In [1]: import numpy as np

In [2]: np.set_printoptions(precision=3, suppress=True, linewidth=200, floatmode="fixed")

In [3]: def tidy(a):
   ...:     return np.round(a, 3) + 0
   ...: 

In [4]: data = np.load("a.npy")

In [5]: print(data)
[[-1 -1 -2 -2  0  0 -2]
 [ 3  3  2  2 -4 -2  1]
 [ 0  1 -1 -2  4  2 -1]
 [ 1  2  1  1 -2 -1 -2]
 [ 2  2 -2  2 -4 -2 -2]]

In [6]: B = np.array([[1, -1], [-1, -1], [-2, 1], [0, 2], [0, -1], [0, 1], [-1, 1]])

In [7]: print(np.einsum("ik,kj->ij", data, B))
[[ 6 -6]
 [-5  3]
 [ 2 -9]
 [-1 -1]
 [ 6 -2]]

In [8]: print(data @ B)
[[ 6 -6]
 [-5  3]
 [ 2 -9]
 [-1 -1]
 [ 6 -2]]

In [9]: print(np.vstack([data, B.T]).shape)
(7, 7)

In [10]: print(np.linalg.matrix_rank(data @ B))
2

In [11]: B @ data
ValueError: matmul: Input operand 1 has a mismatch in its core dimension 0, with gufunc signature (n?,k),(k,m?)->(n?,m?) (size 5 is different from 2)


In [12]: print(np.einsum("ik,kj->ji", data, B))
[[ 6 -5  2 -1  6]
 [-6  3 -9 -1 -2]]

In [13]: np.einsum("ij,ij->", data, B)
ValueError: operands could not be broadcast together with remapped shapes [original->remapped]: (5,7)->(5,7) (7,2)->(7,2) 


In [14]: print(np.einsum("ij->j", data))
[ 5  7 -2  1 -6 -3 -6]

In [15]: u, v = data[2], data[4]

In [16]: print(u @ u)
27

In [17]: pr = (u @ v) / (u @ u) * u

In [18]: print(np.linalg.matrix_rank(np.outer(u, v)))
1

In [19]: print(tidy(np.linalg.norm(u + v) ** 2 + np.linalg.norm(u - v) ** 2))
134.0

In [20]: print(tidy(v - pr))
[ 2.000  2.667 -2.667  0.667 -1.333 -0.667 -2.667]

In [21]: print(np.outer(u, v))
[[  0   0   0   0   0   0   0]
 [  2   2  -2   2  -4  -2  -2]
 [ -2  -2   2  -2   4   2   2]
 [ -4  -4   4  -4   8   4   4]
 [  8   8  -8   8 -16  -8  -8]
 [  4   4  -4   4  -8  -4  -4]
 [ -2  -2   2  -2   4   2   2]]

In [22]: print(tidy((v - pr) @ u))
0.0

In [23]: print(tidy(pr))
[ 0.000 -0.667  0.667  1.333 -2.667 -1.333  0.667]

In [24]: x = np.array([-6, 7, 0, -9, 3, -9, -9])

In [25]: print(data @ (2 * x))
[ 70 -36  56  40  16]

In [26]: print((data @ x).argmax())
0

In [27]: B = data[0, 0] * data[1:] - np.outer(data[1:, 0], data[0])

In [28]: print(B)
[[ 0  0  4  4  4  2  5]
 [ 0 -1  1  2 -4 -2  1]
 [ 0 -1  1  1  2  1  4]
 [ 0  0  6  2  4  2  6]]

In [29]: print(np.flatnonzero(~B.round(6).any(axis=1)))
[]

In [30]: print(data[:, 0] / data[0, 0])
[ 1.000 -3.000 -0.000 -1.000 -2.000]

In [31]: print(np.linalg.matrix_rank(B), np.linalg.matrix_rank(data))
4 5

In [32]: x = np.array([-2, 1, -1, -1, 1, -2, -2])

In [33]: h = np.maximum(data @ x, 0)

In [34]: print(tidy(np.tanh(data @ x)))
[ 1.000 -1.000  1.000  0.964  0.964]

In [35]: rng = np.random.default_rng(1597)

In [36]: A = np.eye(4, dtype=int)[rng.permutation(4)]

In [37]: print(A)
[[0 1 0 0]
 [0 0 1 0]
 [0 0 0 1]
 [1 0 0 0]]

In [38]: print(np.linalg.matrix_power(A, 2))
[[0 0 1 0]
 [0 0 0 1]
 [1 0 0 0]
 [0 1 0 0]]

In [39]: print(A @ np.ones(4))
[1.000 1.000 1.000 1.000]

In [40]: pr = np.eye(4)[1]

In [41]: for _ in range(7):
    ...:     pr = pr @ A
    ...:     print(pr.round(3))
    ...: 
[0.000 0.000 1.000 0.000]
[0.000 0.000 0.000 1.000]
[1.000 0.000 0.000 0.000]
[0.000 1.000 0.000 0.000]
[0.000 0.000 1.000 0.000]
[0.000 0.000 0.000 1.000]
[1.000 0.000 0.000 0.000]

In [42]: t = np.radians(72)

In [43]: R = np.eye(4)

In [44]: R[1, 1] = R[0, 0] = np.cos(t)

In [45]: R[1, 0], R[0, 1] = -np.sin(t), np.sin(t)

In [46]: print(tidy(R))
[[ 0.309  0.951  0.000  0.000]
 [-0.951  0.309  0.000  0.000]
 [ 0.000  0.000  1.000  0.000]
 [ 0.000  0.000  0.000  1.000]]

In [47]: B = A @ R.T

In [48]: print(tidy(np.linalg.svd(A, compute_uv=False)), tidy(np.linalg.svd(B, compute_uv=False)))
[1.000 1.000 1.000 1.000] [1.000 1.000 1.000 1.000]

In [49]: B = A / np.linalg.norm(A, axis=1, keepdims=True)

In [50]: C2 = B @ B.T

In [51]: print(C2[0])
[1.000 0.000 0.000 0.000]

In [52]: print(C2)
[[1.000 0.000 0.000 0.000]
 [0.000 1.000 0.000 0.000]
 [0.000 0.000 1.000 0.000]
 [0.000 0.000 0.000 1.000]]

In [53]: print(tidy(np.linalg.norm(B, axis=1)))
[1.000 1.000 1.000 1.000]

In [54]: print((np.abs(C2) > 0.9).astype(int))
[[1 0 0 0]
 [0 1 0 0]
 [0 0 1 0]
 [0 0 0 1]]

In [55]: print(np.argwhere(np.triu(np.abs(C2) > 0.95, 1)))
[]

In [56]: M = np.load("test16.npy")

In [57]: print(M)
[[0 0 0 0 0 1]
 [1 0 0 0 0 0]
 [0 0 1 0 0 0]
 [0 0 0 1 0 0]
 [0 0 0 0 1 0]
 [0 1 0 0 0 0]]

In [58]: x = np.array([-2, -1, 2, 3, -2, 0])

In [59]: target = M @ x

In [60]: print(target)
[ 0 -2  2  3 -2 -1]

In [61]: print(tidy(np.linalg.solve(M, target)))
[-2.000 -1.000  2.000  3.000 -2.000  0.000]

In [62]: print(tidy(np.linalg.solve(M.T, M[4])))
[0.000 0.000 0.000 0.000 1.000 0.000]

In [63]: B = np.array([[1, 5, 3], [5, 0, 4], [1, 5, 2], [1, 5, 1], [3, 2, 0], [3, 0, 0]])

In [64]: print(np.einsum("ik,kj->ij", M, B))
[[3 0 0]
 [1 5 3]
 [1 5 2]
 [1 5 1]
 [3 2 0]
 [5 0 4]]

In [65]: print(B.T @ M.T)
[[3 1 1 1 3 5]
 [0 5 5 5 2 0]
 [0 3 2 1 0 4]]

In [66]: print(M @ np.ones(6))
[1.000 1.000 1.000 1.000 1.000 1.000]

In [67]: print(np.linalg.matrix_power(M, 100))
[[0 0 0 0 0 1]
 [1 0 0 0 0 0]
 [0 0 1 0 0 0]
 [0 0 0 1 0 0]
 [0 0 0 0 1 0]
 [0 1 0 0 0 0]]

In [68]: print(np.linalg.matrix_power(M, 2))
[[0 1 0 0 0 0]
 [0 0 0 0 0 1]
 [0 0 1 0 0 0]
 [0 0 0 1 0 0]
 [0 0 0 0 1 0]
 [1 0 0 0 0 0]]

In [69]: print(tidy(np.sort(np.abs(np.linalg.eigvals(M)))[::-1]))
[1.000 1.000 1.000 1.000 1.000 1.000]

In [70]: print(M.sum(axis=1))
[1 1 1 1 1 1]

In [71]: pr = np.eye(6)[1]

In [72]: for _ in range(7):
    ...:     pr = pr @ M
    ...:     print(pr.round(3))
    ...: 
[1.000 0.000 0.000 0.000 0.000 0.000]
[0.000 0.000 0.000 0.000 0.000 1.000]
[0.000 1.000 0.000 0.000 0.000 0.000]
[1.000 0.000 0.000 0.000 0.000 0.000]
[0.000 0.000 0.000 0.000 0.000 1.000]
[0.000 1.000 0.000 0.000 0.000 0.000]
[1.000 0.000 0.000 0.000 0.000 0.000]

In [73]: print(tidy(np.linalg.det(M)))
1.0

In [74]: print(tidy(np.abs(np.linalg.eigvals(M)).max()))
1.0

In [75]: print(np.allclose(M, M.T))
False

In [76]: print(np.linalg.matrix_power(M, 2))
[[0 1 0 0 0 0]
 [0 0 0 0 0 1]
 [0 0 1 0 0 0]
 [0 0 0 1 0 0]
 [0 0 0 0 1 0]
 [1 0 0 0 0 0]]

In [77]: print(np.allclose(M @ M.T, M.T @ M))
True

In [78]: x = np.array([-5, -1, -8, 2, 1, -3])

In [79]: print(np.einsum("ij,j->i", M, x))
[-3 -5 -8  2  1 -1]

In [80]: print(M @ x)
[-3 -5 -8  2  1 -1]

In [81]: print(M @ (2 * x))
[ -6 -10 -16   4   2  -2]

In [82]: print(np.linalg.norm(M @ x) <= np.linalg.norm(M, 2) * np.linalg.norm(x) + 1e-9)
True

In [83]: print(np.sign((M @ x).round(6)))
[-1 -1 -1  1  1 -1]

In [84]: B = np.array([[0, 0, 1], [1, 1, -2], [-2, -1, 1]])

In [85]: B[-1] = B[0]

In [86]: F = B + 0.3 * np.eye(3)

In [87]: print(F)
[[ 0.300  0.000  1.000]
 [ 1.000  1.300 -2.000]
 [ 0.000  0.000  1.300]]

In [88]: ev, evecs = np.linalg.eig(F)

In [89]: print(ev)
[1.300 0.300 1.300]

In [90]: print(np.prod(ev))
0.507

In [91]: print(tidy(np.einsum("ij,ji->", F, F)))
3.47

In [92]: print(tidy(np.linalg.det(F[::-1])))
-0.507

In [93]: print(tidy(np.poly(F)))
[ 1.000 -2.900  2.470 -0.507]

In [94]: print(tidy(np.einsum("ii->", F)))
2.9

In [95]: print(tidy(np.linalg.det(F.T)))
0.507

In [96]: print(tidy(np.linalg.eigvals(F).sum().real))
2.9

In [97]: print(np.kron(np.eye(2, dtype=int), F))
[[ 0.300  0.000  1.000  0.000  0.000  0.000]
 [ 1.000  1.300 -2.000  0.000  0.000 -0.000]
 [ 0.000  0.000  1.300  0.000  0.000  0.000]
 [ 0.000  0.000  0.000  0.300  0.000  1.000]
 [ 0.000  0.000 -0.000  1.000  1.300 -2.000]
 [ 0.000  0.000  0.000  0.000  0.000  1.300]]

In [98]: print(tidy(np.linalg.det(2 * F)), tidy(np.linalg.det(F)))
4.056 0.507

In [99]: z = rng.permutation(3)

In [100]: print(z)
[2 1 0]

In [101]: B = F[z][:, z]

In [102]: print(np.allclose(B, F))
False

In [103]: print(tidy(np.linalg.det(B)), tidy(np.linalg.det(F[z])))
0.507 -0.507

In [104]: np.linalg.rank(F)
AttributeError: module 'numpy.linalg' has no attribute 'rank'


In [105]: print(tidy(F.sum(axis=1)))
[1.300 0.300 1.300]

In [106]: print(tidy(F - F[0]))
[[ 0.000  0.000  0.000]
 [ 0.700  1.300 -3.000]
 [-0.300  0.000  0.300]]

In [107]: print(tidy(F.mean(axis=0)))
[0.433 0.433 0.100]

In [108]: print(tidy(np.linalg.norm(F)))
3.077

In [109]: F[:, 3]
IndexError: index 3 is out of bounds for axis 1 with size 3


In [110]: print(np.count_nonzero(F))
6

In [111]: print(np.abs(F).max())
2.0

In [112]: print(F.shape)
(3, 3)

In [113]: J = np.load("out6.npy")

In [114]: print(J)
[[ 2.000  4.000  0.000  0.000  0.000  0.000]
 [ 4.000 -2.000  4.000  0.000  0.000  0.000]
 [ 0.000  4.000 -3.000  4.000  0.000  0.000]
 [ 0.000  0.000  4.000  2.000  4.000  0.000]
 [ 0.000  0.000  0.000  4.000 -5.000  4.000]
 [ 0.000  0.000  0.000  0.000  4.000  4.000]]

In [115]: # equal to its transpose

In [116]: ev, evecs = np.linalg.eigh(J)

In [117]: x = np.array([-2, -1, -2, -2, 3, 2])

In [118]: print(tidy(np.linalg.eigvalsh(J[1:, 1:])))
[-8.821 -6.527  0.119  4.491  6.738]

In [119]: print((np.sign(evecs[:, -1].round(6)) == np.sign(evecs[0, -1].round(6))).astype(int))
[1 1 1 1 1 1]

In [120]: print(tidy(x @ J @ x / (x @ x)), tidy(ev[0]), tidy(ev[-1]))
1.423 -8.986 6.854
